$ python -q
>>> import numpy as np
>>> import numpy.linalg as la
>>> np.set_printoptions(suppress=True, linewidth=160)
>>> def rd(a):
...     return np.round(a, 2) + 0
... 
>>> F = np.array([[8, 40, 3, 15], [64, -24, 24, -9], [2, 10, 0, 0], [16, -6, 0, 0]])
>>> ev, V = la.eig(F)
>>> rd(np.sort(la.eigvals(F @ F)))
array([  15.13,   27.77, 2396.62, 4400.48])
>>> rd(F @ V[:, 0] - ev[0] * V[:, 0])
array([0., 0., 0., 0.])
>>> rd(ev)
array([-66.34,  48.96,  -3.89,   5.27])
>>> print(rd(np.sort(la.eigvals(F.T))))
[-66.34  -3.89   5.27  48.96]
>>> hat = np.triu(np.array([[5, 3, 2, 7], [6, 0, 8, 0], [6, 9, 9, 1], [4, 2, 1, 1]]), 1) + np.eye(4)
>>> other = hat @ F @ la.inv(hat)
>>> hat @ F - F @ hat
array([[ 308., -118., -264.,  -86.],
       [  16., -112.,   64., -472.],
       [  16.,  -12.,  -84.,  -14.],
       [   0.,  -48.,   16., -112.]])
>>> np.trace(other), np.trace(F)
(np.float64(-16.0), np.int64(-16))
>>> other
array([[  316., -1002.,  7459., -9683.],
       [   80.,  -184.,  1336., -1905.],
       [   18.,   -50.,   364.,  -490.],
       [   16.,   -54.,   400.,  -512.]])
>>> la.matrix_rank(other)
np.int64(4)
>>> other = la.inv(F)
>>> print(rd(la.inv(other)))
[[  8.  40.   3.  15.]
 [ 64. -24.  24.  -9.]
 [  2.  10.   0.   0.]
 [ 16.  -6.   0.   0.]]
>>> (np.abs(other) > 1e-9).astype(int)
array([[0, 0, 1, 1],
       [0, 0, 1, 1],
       [1, 1, 1, 1],
       [1, 1, 1, 1]])
>>> print(rd(F @ other))
[[1. 0. 0. 0.]
 [0. 1. 0. 0.]
 [0. 0. 1. 0.]
 [0. 0. 0. 1.]]
>>> rd(other)
array([[ 0.  ,  0.  ,  0.03,  0.06],
       [ 0.  ,  0.  ,  0.09, -0.01],
       [ 0.02,  0.04, -0.09, -0.16],
       [ 0.06, -0.01, -0.25,  0.03]])
>>> O, _ = la.qr(np.array([[0.6, -0.1, 0.7, 1.2, 0.8, -0.4],
...     [1.3, 0.5, 0.0, -0.6, 0.2, 1.6],
...     [-0.2, 0.5, -0.2, -0.2, 0.9, 0.4],
...     [-0.5, 1.5, 0.3, -1.2, -0.5, -1.5],
...     [0.1, -1.0, -0.8, -0.6, 1.4, -0.5],
...     [1.2, -1.2, 0.1, 1.6, -0.2, 0.7],
...     [0.0, 0.9, 0.4, -1.7, 0.3, 1.1],
...     [0.9, -0.4, -0.9, 1.0, 0.8, 0.2],
...     [0.9, 0.2, 0.4, -0.6, 0.8, 0.3]]))
>>> arr = O @ O.T
>>> rd(arr)
array([[ 0.8 , -0.16,  0.18,  0.01, -0.1 ,  0.11, -0.08,  0.  ,  0.28],
       [-0.16,  0.64, -0.01,  0.03, -0.14,  0.15,  0.25,  0.23,  0.22],
       [ 0.18, -0.01,  0.58, -0.16, -0.05, -0.32,  0.17,  0.22, -0.08],
       [ 0.01,  0.03, -0.16,  0.85, -0.08, -0.26, -0.1 ,  0.05,  0.13],
       [-0.1 , -0.14, -0.05, -0.08,  0.89, -0.08, -0.01,  0.1 ,  0.22],
       [ 0.11,  0.15, -0.32, -0.26, -0.08,  0.53, -0.18,  0.04,  0.09],
       [-0.08,  0.25,  0.17, -0.1 , -0.01, -0.18,  0.52, -0.27,  0.19],
       [ 0.  ,  0.23,  0.22,  0.05,  0.1 ,  0.04, -0.27,  0.73, -0.06],
       [ 0.28,  0.22, -0.08,  0.13,  0.22,  0.09,  0.19, -0.06,  0.47]])
>>> ev, V = la.eigh(arr)
>>> rd(ev)
array([0., 0., 0., 1., 1., 1., 1., 1., 1.])
>>> rd(V.T @ arr @ V)
array([[0., 0., 0., 0., 0., 0., 0., 0., 0.],
       [0., 0., 0., 0., 0., 0., 0., 0., 0.],
       [0., 0., 0., 0., 0., 0., 0., 0., 0.],
       [0., 0., 0., 1., 0., 0., 0., 0., 0.],
       [0., 0., 0., 0., 1., 0., 0., 0., 0.],
       [0., 0., 0., 0., 0., 1., 0., 0., 0.],
       [0., 0., 0., 0., 0., 0., 1., 0., 0.],
       [0., 0., 0., 0., 0., 0., 0., 1., 0.],
       [0., 0., 0., 0., 0., 0., 0., 0., 1.]])
>>> rd(ev.sum()), rd(np.trace(arr))
(np.float64(6.0), np.float64(6.0))
>>> rd(la.eigvalsh(arr @ arr))
array([0., 0., 0., 1., 1., 1., 1., 1., 1.])
>>> rd(la.eigvalsh(arr + 3 * np.eye(9)))
array([3., 3., 3., 4., 4., 4., 4., 4., 4.])
>>> K = np.array([[1, 1, -1, -1, -1, -1, 1, 1],
...     [1, -1, 1, -1, 1, -1, 1, -1],
...     [1, 1, -1, -1, 1, 1, -1, -1],
...     [1, -1, -1, 1, 1, -1, -1, 1],
...     [1, -1, -1, 1, -1, 1, 1, -1],
...     [1, 1, 1, 1, -1, -1, -1, -1]])
>>> u, v = K[2], K[1]
>>> u @ u
np.int64(8)
>>> pr = (u @ v) / (u @ u) * u
>>> la.matrix_rank(np.outer(u, v))
np.int64(1)
>>> pr
array([ 0.,  0., -0., -0.,  0.,  0., -0., -0.])
>>> rd(la.norm(u + v) ** 2 + la.norm(u - v) ** 2)
np.float64(32.0)
>>> other = K / la.norm(K, axis=1)
Traceback (most recent call last):
  File "<python-input-37>", line 1, in <module>
    other = K / la.norm(K, axis=1)
            ~~^~~~~~~~~~~~~~~~~~~~
ValueError: operands could not be broadcast together with shapes (6,8) (6,) 
>>> other = K / la.norm(K, axis=1, keepdims=True)
>>> C2 = other @ other.T
>>> rd(C2[1])
array([0., 1., 0., 0., 0., 0.])
>>> rd(la.norm(other, axis=1))
array([1., 1., 1., 1., 1., 1.])
>>> (np.abs(C2) > 0.9).astype(int)
array([[1, 0, 0, 0, 0, 0],
       [0, 1, 0, 0, 0, 0],
       [0, 0, 1, 0, 0, 0],
       [0, 0, 0, 1, 0, 0],
       [0, 0, 0, 0, 1, 0],
       [0, 0, 0, 0, 0, 1]])
>>> np.degrees(np.arccos(np.clip(C2[1, 0], -1, 1)))
np.float64(90.0)
>>> np.argwhere(np.triu(np.abs(C2) > 0.95, 1))
array([], shape=(0, 2), dtype=int64)
>>> (C2 - 2 * np.eye(6)).round(6).argmax(axis=1)
array([1, 0, 0, 0, 0, 0])
>>> data = np.load("test15.npy")
>>> print(data)
[[ 1.11  0.57 -1.1 ]
 [ 3.26  1.83 -3.29]
 [-1.07 -0.57  1.06]
 [ 2.19  1.1  -2.31]
 [ 1.08  0.61 -1.12]
 [-1.02 -0.64  1.11]
 [-1.09 -0.58  1.05]
 [-1.09 -0.54  1.03]
 [-2.2  -1.14  2.18]
 [ 2.23  1.15 -2.09]
 [-2.21 -1.17  2.14]
 [ 1.11  0.67 -1.06]
 [ 3.33  1.78 -3.32]
 [-2.15 -1.19  2.17]
 [ 2.18  1.3  -2.18]
 [-2.24 -1.15  2.21]
 [-1.07 -0.62  1.01]
 [ 1.19  0.55 -1.09]
 [-3.36 -1.72  3.24]
 [-1.18 -0.62  1.13]
 [-3.33 -1.76  3.18]
 [ 1.09  0.61 -1.07]
 [ 0.07  0.06  0.03]
 [ 3.18  1.71 -3.25]
 [-0.02 -0.05 -0.01]
 [ 0.08  0.    0.01]]
>>> vec = np.array([2, -9, 4])
>>> rhs = data @ vec
>>> try:
...     la.solve(data, rhs)
... except la.LinAlgError as e:
...     print(e)
... 
Last 2 dimensions of the array must be square
>>> print(rd(la.pinv(data) @ data))
[[1. 0. 0.]
 [0. 1. 0.]
 [0. 0. 1.]]
>>> rd(la.solve(data.T @ data, data.T @ rhs))
array([ 2., -9.,  4.])
>>> rng = np.random.default_rng(0)
>>> rhs = rhs + 0.1 * rng.normal(size=26)
>>> print(rd(rhs))
[ -7.3  -23.12   7.29 -14.75  -7.86   8.2    7.37   6.89  14.51 -14.38  14.61  -8.05 -22.87  15.07 -16.18  14.64   7.43  -6.96  21.76   7.84  21.89  -7.45
  -0.35 -21.99   0.46   0.21]
>>> beta, *_ = la.lstsq(data, rhs)
>>> beta.round()
array([ 2., -9.,  4.])
>>> rd(beta)
array([ 1.88, -9.25,  3.76])
>>> rd(data.T @ (rhs - data @ beta))
array([0., 0., 0.])
>>> [round(float(la.norm(la.solve(data.T @ data + lam * np.eye(3), data.T @ rhs))), 2) for lam in (0, 1, 10, 100)]
[10.16, 4.52, 4.32, 3.14]
>>> lab = data[:, 2] > np.median(data[:, 2])
>>> u = data[lab].mean(axis=0) - data[~lab].mean(axis=0)
>>> rd((((data - data.mean(axis=0)) @ u > 0) == lab).mean())
np.float64(0.92)
>>> print(lab.astype(int))
[0 0 1 0 0 1 1 1 1 0 1 0 0 1 0 1 1 0 1 1 1 0 1 0 0 0]
>>> rd(u)
array([-3.38, -1.81,  3.34])
>>> np.argsort(-np.abs(u).round(6), kind="stable")
array([0, 2, 1])
>>> cen = (data - data.mean(axis=0)) / data.std(axis=0)
>>> np.argwhere(np.abs(cen) > 2)
array([], shape=(0, 2), dtype=int64)
>>> cen.std(axis=0)
array([1., 1., 1.])
>>> beta = la.lstsq(np.delete(cen, 0, axis=1), cen[:, 0])[0]
>>> rd(beta)
array([ 0.24, -0.76])
>>> vec = np.array([1, -3, -2, 4, 2, 3, -3, 0, -4])
>>> h1 = np.maximum(arr @ vec, 0)
>>> print(rd(arr * (h1 > 1e-9)[:, None]))
[[ 0.8  -0.16  0.18  0.01 -0.1   0.11 -0.08  0.    0.28]
 [ 0.    0.    0.    0.    0.    0.    0.    0.    0.  ]
 [ 0.    0.    0.    0.    0.    0.    0.    0.    0.  ]
 [ 0.01  0.03 -0.16  0.85 -0.08 -0.26 -0.1   0.05  0.13]
 [-0.1  -0.14 -0.05 -0.08  0.89 -0.08 -0.01  0.1   0.22]
 [ 0.11  0.15 -0.32 -0.26 -0.08  0.53 -0.18  0.04  0.09]
 [ 0.    0.    0.    0.    0.    0.    0.    0.    0.  ]
 [ 0.    0.23  0.22  0.05  0.1   0.04 -0.27  0.73 -0.06]
 [ 0.    0.    0.    0.    0.    0.    0.    0.    0.  ]]
>>> print(rd(arr.T @ h1))
[ 0.23  0.16 -0.58  1.84  0.44 -0.19 -0.57  0.56  0.62]
>>> rd(la.norm(data, 2) / la.norm(data))
np.float64(1.0)
>>> [round(float(x), 2) for x in la.svd(data, compute_uv=False)[:3]]
[15.15, 0.25, 0.24]
>>> round(np.log10(la.cond(data)))
2
>>> np.argsort(-la.norm(data, axis=0).round(6), kind="stable")[:3]
array([0, 2, 1])
>>> M = np.load("run5.npy")
>>> M
array([[-6, -2, -1, -1, -1, -2,  4, -1],
       [-2,  6,  2,  2,  5,  1, -4,  2],
       [-1,  2, -6,  0,  3,  1,  2, -2],
       [-1,  2,  0,  2, -2,  1,  2,  0],
       [-1,  5,  3, -2,  0, -3, -4, -2],
       [-2,  1,  1,  1, -3, -4,  1,  5],
       [ 4, -4,  2,  2, -4,  1, -2,  0],
       [-1,  2, -2,  0, -2,  5,  0,  0]])
>>> ev, V = la.eigh(M)
>>> vec = np.array([0, 2, 1, 3, -2, -1, 1, 3])
>>> print(np.abs(M).sum(axis=1).max(), rd(np.abs(ev).max()))
24 12.2
>>> vec @ M @ vec
np.int64(30)
>>> rd(vec @ M @ vec / (vec @ vec)), rd(ev[0]), rd(ev[-1])
(np.float64(1.03), np.float64(-10.83), np.float64(12.2))
>>> O, r_ = la.qr(M)
>>> print(rd(O.T @ O))
[[1. 0. 0. 0. 0. 0. 0. 0.]
 [0. 1. 0. 0. 0. 0. 0. 0.]
 [0. 0. 1. 0. 0. 0. 0. 0.]
 [0. 0. 0. 1. 0. 0. 0. 0.]
 [0. 0. 0. 0. 1. 0. 0. 0.]
 [0. 0. 0. 0. 0. 1. 0. 0.]
 [0. 0. 0. 0. 0. 0. 1. 0.]
 [0. 0. 0. 0. 0. 0. 0. 1.]]
>>> np.allclose(r_.T @ r_, M.T @ M)
True
>>> print(np.trace(O @ O.T))
8.0
>>> vec = np.array([2, -5, 5, 1, 0, -3, 5, 0])
>>> rhs = M @ vec
>>> beta, lr = np.zeros(8), 1 / la.norm(M, 2) ** 2
>>> for i in range(40):
...     beta -= lr * M.T @ (M @ beta - rhs)
...     if i % 10 == 0: print(i, round(la.norm(M @ beta - rhs), 2))
... 
0 24.8
10 8.17
20 5.62
30 4.15
>>> rd(la.cond(M))
np.float64(6.68)
>>> print(rd(la.eigvalsh(M).min()))
-10.83
>>> np.all(la.eigvalsh(M) > 0)
np.False_
>>> [round(float(la.det(M[:i, :i])), 2) + 0 for i in range(1, 9)]
[-6.0, -40.0, 266.0, 376.0, -5342.0, 19775.0, -60072.0, -917036.0]
>>> other = np.array([[2, 0, 5, 8, 1, 3, 9, 6, 6, 8],
...     [1, 4, 4, 4, 1, 1, 1, 2, 7, 0],
...     [9, 1, 5, 6, 8, 0, 1, 3, 3, 8],
...     [5, 3, 5, 1, 1, 9, 7, 4, 3, 3],
...     [8, 5, 2, 8, 6, 5, 9, 0, 0, 6]])
>>> mat = other.T @ other
>>> mat
array([[175,  68, 100, 143, 128,  92, 135,  61,  61, 151],
       [ 68,  51,  46,  65,  45,  56,  71,  23,  40,  47],
       [100,  46,  95, 107,  66,  74, 107,  73,  88, 107],
       [143,  65, 107, 181, 109,  77, 161,  78,  97, 163],
       [128,  45,  66, 109, 103,  43,  79,  36,  40, 111],
       [ 92,  56,  74,  77,  43, 116, 136,  56,  52,  81],
       [135,  71, 107, 161,  79, 136, 213,  87,  85, 155],
       [ 61,  23,  73,  78,  36,  56,  87,  65,  71,  84],
       [ 61,  40,  88,  97,  40,  52,  85,  71, 103,  81],
       [151,  47, 107, 163, 111,  81, 155,  84,  81, 173]])
>>> rd(np.trace(la.pinv(mat) @ mat))
np.float64(5.0)
>>> rd(mat @ la.pinv(mat) @ mat)
array([[175.,  68., 100., 143., 128.,  92., 135.,  61.,  61., 151.],
       [ 68.,  51.,  46.,  65.,  45.,  56.,  71.,  23.,  40.,  47.],
       [100.,  46.,  95., 107.,  66.,  74., 107.,  73.,  88., 107.],
       [143.,  65., 107., 181., 109.,  77., 161.,  78.,  97., 163.],
       [128.,  45.,  66., 109., 103.,  43.,  79.,  36.,  40., 111.],
       [ 92.,  56.,  74.,  77.,  43., 116., 136.,  56.,  52.,  81.],
       [135.,  71., 107., 161.,  79., 136., 213.,  87.,  85., 155.],
       [ 61.,  23.,  73.,  78.,  36.,  56.,  87.,  65.,  71.,  84.],
       [ 61.,  40.,  88.,  97.,  40.,  52.,  85.,  71., 103.,  81.],
       [151.,  47., 107., 163., 111.,  81., 155.,  84.,  81., 173.]])
>>> np.allclose(mat[:-1].T @ la.lstsq(mat[:-1].T, mat[-1])[0], mat[-1])
True
>>> print(la.lstsq(mat[:-1].T, mat[-1])[2])
5
>>> left, sigma, Vh = la.svd(mat)
>>> rd(sigma)
array([963.2 , 127.28,  95.68,  52.8 ,  36.04,   0.  ,   0.  ,   0.  ,   0.  ,   0.  ])
>>> other = left[:, :5] @ np.diag(sigma[:5]) @ Vh[:5]
>>> rd(la.norm(mat - other, 2)), rd(sigma[5])
(np.float64(0.0), np.float64(0.0))
>>> print(la.matrix_rank(other))
5
>>> t3 = np.stack([mat, 5 * mat, mat[::-1]])
>>> la.matrix_rank(t3)
array([5, 5, 5])
>>> la.matrix_rank(t3.reshape(3, -1))
np.int64(2)
>>> ev, V = la.eigh(mat)
>>> vec = np.array([-2, -2, -2, 0, 0, 2, 2, 3, -1, 0])
>>> rd(la.eigvalsh(mat[1:, 1:]))
array([  0.  ,   0.  ,   0.  ,   0.  ,  30.78,  44.99,  84.47, 110.63, 829.13])
>>> E = np.load("a.npy")
>>> E
array([[-3., -3., -2.,  1.,  8.,  3.,  6., -5., -1.],
       [ 0.,  0.,  0., -2.,  2., -1., -1.,  0.,  0.],
       [ 0., -3.,  3.,  2., -2., -1., -1.,  0.,  1.],
       [ 0., -1.,  3.,  3.,  1.,  2., -1., -2.,  2.],
       [ 0.,  0.,  3.,  2.,  2., -2., -2., -3.,  0.],
       [ 0., -3., -3.,  3.,  2.,  0.,  3.,  3., -2.],
       [ 0., -3.,  2.,  2., -2., -3.,  3., -1., -2.],
       [ 0.,  2., -3.,  0.,  1.,  1.,  3.,  0.,  1.],
       [ 0., -2.,  3., -3.,  3., -1.,  3.,  0.,  0.]])
>>> vec = np.array([4, -4, 5, -2, -1, 5, 3, 2, 0])
>>> rhs = E @ vec
>>> beta, lr = np.zeros(9), 1 / la.norm(E, 2) ** 2
>>> for i in range(10):
...     beta -= lr * E.T @ (E @ beta - rhs)
...     if i % 2 == 0: print(i, round(la.norm(E @ beta - rhs), 2))
... 
0 33.61
2 25.24
4 20.7
6 17.4
8 14.8
>>> rd(beta)
array([ 0.26, -3.17,  3.33, -1.1 , -0.5 ,  1.06,  2.14,  1.58,  1.1 ])
>>> other = E + rng.integers(-2, 3, (9, 8)) @ rng.integers(-2, 3, (8, 9))
>>> print(other)
[[ -9.   5.  11.   2.  15.  16.   7. -16.  -5.]
 [  9.  -1.   3.  -3.   3.  -6. -11.  10.   5.]
 [  5. -14.  10.   9.   5.  -6.   1.   2.   9.]
 [ -6.   5.   0.  -4. -10.   4. -12.   1.  -2.]
 [ 10.  -7.   4.   4.   4. -10. -11.   5.   8.]
 [  3.  -3.  -5.   4.   4.  -5.  -5.   4.   7.]
 [ -1.  -5.  -3.  -5.  -9.  -3.   4.   2.  -5.]
 [  6.  -3.   0.  10.   4.   0.   3.   3.  -4.]
 [ -3.  -1.   0.   1.   0.   3.   9.   1.  -9.]]
>>> np.abs(other - E).sum(axis=1)
array([64., 45., 54., 53., 55., 31., 29., 36., 34.])
>>> rd(la.svd(other - E, compute_uv=False))
array([37.35, 28.52, 19.98, 14.  ,  7.97,  6.26,  3.15,  1.65,  0.  ])
>>> other = E[0, 0] * E[1:] - np.outer(E[1:, 0], E[0])
>>> other
array([[ 0.,  0.,  0.,  6., -6.,  3.,  3.,  0.,  0.],
       [ 0.,  9., -9., -6.,  6.,  3.,  3.,  0., -3.],
       [ 0.,  3., -9., -9., -3., -6.,  3.,  6., -6.],
       [ 0.,  0., -9., -6., -6.,  6.,  6.,  9.,  0.],
       [ 0.,  9.,  9., -9., -6., -0., -9., -9.,  6.],
       [ 0.,  9., -6., -6.,  6.,  9., -9.,  3.,  6.],
       [ 0., -6.,  9., -0., -3., -3., -9.,  0., -3.],
       [ 0.,  6., -9.,  9., -9.,  3., -9.,  0.,  0.]])
>>> E[:, 0] / E[0, 0]
array([ 1., -0., -0., -0., -0., -0., -0., -0., -0.])
